>>> import numpy as np
>>> np.set_printoptions(precision=2, suppress=True, linewidth=200, floatmode="fixed")
>>> rd = lambda a: np.round(a, 2) + 0
>>> X = np.load("run15.npy")
>>> print(X)
[[-0.44  0.34  3.75]
 [ 2.48 -0.43 -1.85]
 [-3.47 -0.36 -8.50]
 [-8.66  0.05 -3.54]]
>>> A2 = np.c_[X[:, :1] @ np.array([[3]]), np.array([3, 1, 2, 3])]
>>> print(rd(A2))
[[ -1.32   3.00]
 [  7.44   1.00]
 [-10.41   2.00]
 [-25.98   3.00]]
>>> print(np.linalg.matrix_rank(A2))
2
>>> print(rd(np.linalg.norm(np.linalg.qr(X)[0].T @ A2, axis=0) ** 2 / ((A2 ** 2).sum(axis=0) + 1e-12)))
[1.00 0.48]
>>> print(rd(np.linalg.lstsq(X, A2[:, 0])[0]))
[3.00 0.00 0.00]
>>> q, r_ = np.linalg.qr(A2)
>>> print(rd(q.T @ q))
[[1.00 0.00]
 [0.00 1.00]]
>>> print(np.allclose(r_.T @ r_, A2.T @ A2))
True
>>> print(rd(q))
[[-0.05 -0.82]
 [ 0.26 -0.53]
 [-0.36 -0.23]
 [-0.90 -0.02]]
>>> rng = np.random.default_rng(96)
>>> labels = rng.permutation(3)
>>> A2 = X[:, labels] * rng.choice([-1, 1], 3)
>>> print(A2)
[[-0.34  3.75 -0.44]
 [ 0.43 -1.85  2.48]
 [ 0.36 -8.50 -3.47]
 [-0.05 -3.54 -8.66]]
>>> left, _, Vt = np.linalg.svd(X.T @ A2)
>>> print(rd(np.linalg.lstsq(X, A2)[0]))
[[ 0.00  0.00  1.00]
 [-1.00  0.00  0.00]
 [ 0.00  1.00  0.00]]
>>> print(rd(left @ Vt))
[[ 0.00  0.00  1.00]
 [-1.00  0.00  0.00]
 [ 0.00  1.00  0.00]]
>>> A2 = np.array([[-3, -2], [-1, -1], [-2, 2]])
>>> print(rd(X @ A2))
[[-6.52  8.04]
 [-3.31 -8.23]
 [27.77 -9.70]
 [33.01 10.19]]
>>> print(np.linalg.matrix_rank(np.vstack([X, A2.T])))
3
>>> print(np.vstack([X, A2.T]).shape)
(6, 3)
>>> print(rd(np.einsum("ik,kj->ij", X, A2)))
[[-6.52  8.04]
 [-3.31 -8.23]
 [27.77 -9.70]
 [33.01 10.19]]
